In [1]: import numpy as np

In [2]: np.set_printoptions(precision=1, suppress=True, linewidth=100, floatmode="fixed")

In [3]: def rnd(a):
   ...:     return np.round(a, 1) + 0
   ...: 

In [4]: m1 = np.array([[1, 2, 0, 1, 0],
   ...:     [1, 1, 0, 2, 2],
   ...:     [1, 0, 2, 1, 2],
   ...:     [1, 2, 2, 0, 0],
   ...:     [1, 1, 1, 0, 2]])

In [5]: print(m1)
[[1 2 0 1 0]
 [1 1 0 2 2]
 [1 0 2 1 2]
 [1 2 2 0 0]
 [1 1 1 0 2]]

In [6]: B = m1[0, 0] * m1[1:] - np.outer(m1[1:, 0], m1[0])

In [7]: print(B)
[[ 0 -1  0  1  2]
 [ 0 -2  2  0  2]
 [ 0  0  2 -1  0]
 [ 0 -1  1 -1  2]]

In [8]: print(m1[:, 0] / m1[0, 0])
[1.0 1.0 1.0 1.0 1.0]

In [9]: print(np.flatnonzero(~B.round(6).any(axis=1)))
[]

In [10]: print(B - B[0])
[[ 0  0  0  0  0]
 [ 0 -1  2 -1  0]
 [ 0  1  2 -2 -2]
 [ 0  0  1 -2  0]]

In [11]: print(np.diff(B, axis=0))
[[ 0 -1  2 -1  0]
 [ 0  2  0 -1 -2]
 [ 0 -1 -1  0  2]]

In [12]: print(rnd(np.linalg.norm(B)))
5.5

In [13]: print(np.unravel_index(np.abs(B).argmax(), B.shape))
(np.int64(0), np.int64(4))

In [14]: print(rnd(B.mean(axis=0)))
[ 0.0 -1.0  1.2 -0.2  1.5]

In [15]: print(rnd(np.linalg.svd(B, compute_uv=False)))
[4.7 2.5 1.1 0.5]

In [16]: print(np.count_nonzero(B))
12

In [17]: print(B.shape)
(4, 5)

In [18]: print(B.sum(axis=1))
[2 2 1 1]

In [19]: E = np.array([[8, 4, 6, 5, 7], [4, 0, 2, 1, 3], [10, 6, 8, 7, 9]])

In [20]: U, sig, Vh = np.linalg.svd(E)

In [21]: V = Vh[:(sig > 1e-8).sum()]

In [22]: rng = np.random.default_rng(5982)

In [23]: x0 = E[2] + 5 * E[1] + rng.integers(2) * np.eye(5)[4]

In [24]: print(x0)
[30.0  6.0 18.0 12.0 25.0]

In [25]: print(rnd(V.T @ V))
[[ 0.6 -0.2  0.2  0.0  0.4]
 [-0.2  0.6  0.2  0.4  0.0]
 [ 0.2  0.2  0.2  0.2  0.2]
 [ 0.0  0.4  0.2  0.3  0.1]
 [ 0.4  0.0  0.2  0.1  0.3]]

In [26]: print(rnd(np.linalg.norm(x0 - V.T @ V @ x0)))
0.8

In [27]: print(rnd(np.diag(V.T @ V)))
[0.6 0.6 0.2 0.3 0.3]

In [28]: rk = np.linalg.matrix_rank(E)

In [29]: print(rk)
2

In [30]: N = np.linalg.svd(E)[2][rk:].T

In [31]: print([int(np.linalg.matrix_rank(E[:, :j + 1])) for j in range(5)])
[1, 2, 2, 2, 2]

In [32]: print(N.shape)
(5, 3)

In [33]: print(rnd(N @ N.T))
[[ 0.4  0.2 -0.2  0.0 -0.4]
 [ 0.2  0.4 -0.2 -0.4  0.0]
 [-0.2 -0.2  0.8 -0.2 -0.2]
 [ 0.0 -0.4 -0.2  0.7 -0.1]
 [-0.4  0.0 -0.2 -0.1  0.7]]

In [34]: print([int(np.linalg.matrix_rank(np.delete(E, i, axis=0))) for i in range(3)])
[2, 2, 2]

In [35]: print(np.allclose(E @ N, 0))
True

In [36]: print(rnd(E @ N))
[[0.0 0.0 0.0]
 [0.0 0.0 0.0]
 [0.0 0.0 0.0]]

In [37]: X = np.loadtxt("a.csv", delimiter=",")

In [38]: print(rnd(X))
[[  0.3 -12.4   6.4   5.9   6.0  -9.4   6.8]
 [  1.1 -13.3   4.1   6.2   7.9  -7.5   6.8]
 [ -3.9   9.7   9.1  -4.3 -12.2  -5.7  -2.8]
 [  3.4 -12.4  -5.4   5.6  12.3   1.5   4.6]
 [  3.8  -2.8 -13.0   1.0   9.0  11.2  -1.1]
 [  3.8 -10.8  -7.9   4.8  12.4   4.3   3.4]
 [ -1.9  13.8  -1.1  -6.4  -9.9   5.0  -6.5]
 [  2.9 -13.4  -2.7   6.1  11.6  -1.3   5.6]
 [  3.7 -11.2  -7.3   5.0  12.4   3.6   3.8]
 [ -2.8  13.5   2.5  -6.1 -11.5   1.5  -5.7]
 [ -2.9  -3.1  13.1   1.7  -4.7 -13.0   3.8]
 [ -3.4  -0.7  13.4   0.6  -6.6 -12.6   2.8]
 [  1.8 -13.8   1.6   6.4   9.6  -5.4   6.6]
 [ -3.0  13.2   3.5  -6.0 -11.8   0.6  -5.4]
 [ -4.0   7.8  10.7  -3.3 -11.6  -7.7  -1.6]
 [ -4.0   8.6  10.1  -3.7 -11.9  -7.0  -2.0]
 [ -3.3  -1.1  13.4   0.8  -6.3 -12.7   3.0]
 [ -2.3  13.8   0.2  -6.3 -10.6   3.7  -6.3]
 [  3.3   0.8 -13.4  -0.7   6.5  12.6  -2.8]]

In [39]: Xs = X - X.mean(axis=0)

In [40]: U, sig, Vh = np.linalg.svd(Xs, full_matrices=False)

In [41]: print((np.sign(U[:, 0]) == np.sign(U[0, 0])).astype(int))
[1 1 0 1 1 1 0 1 1 0 0 0 1 0 0 0 0 0 1]

In [42]: print(np.abs(U[:, 0]).argmax())
3

In [43]: print(rnd(Xs.mean(axis=0)))
[0.0 0.0 0.0 0.0 0.0 0.0 0.0]

In [44]: print(rnd((sig ** 2).sum() ** 2 / (sig ** 4).sum()))
1.8

In [45]: print(np.searchsorted(np.cumsum(sig ** 2) / (sig ** 2).sum(), 0.9) + 1)
2

In [46]: print(rnd(sig))
[70.6 49.4  0.0  0.0  0.0  0.0  0.0]

In [47]: print(rnd(Vh[0] * np.sign(Vh[0, np.abs(Vh[0]).argmax()])))
[ 0.2 -0.6 -0.3  0.3  0.6  0.1  0.2]
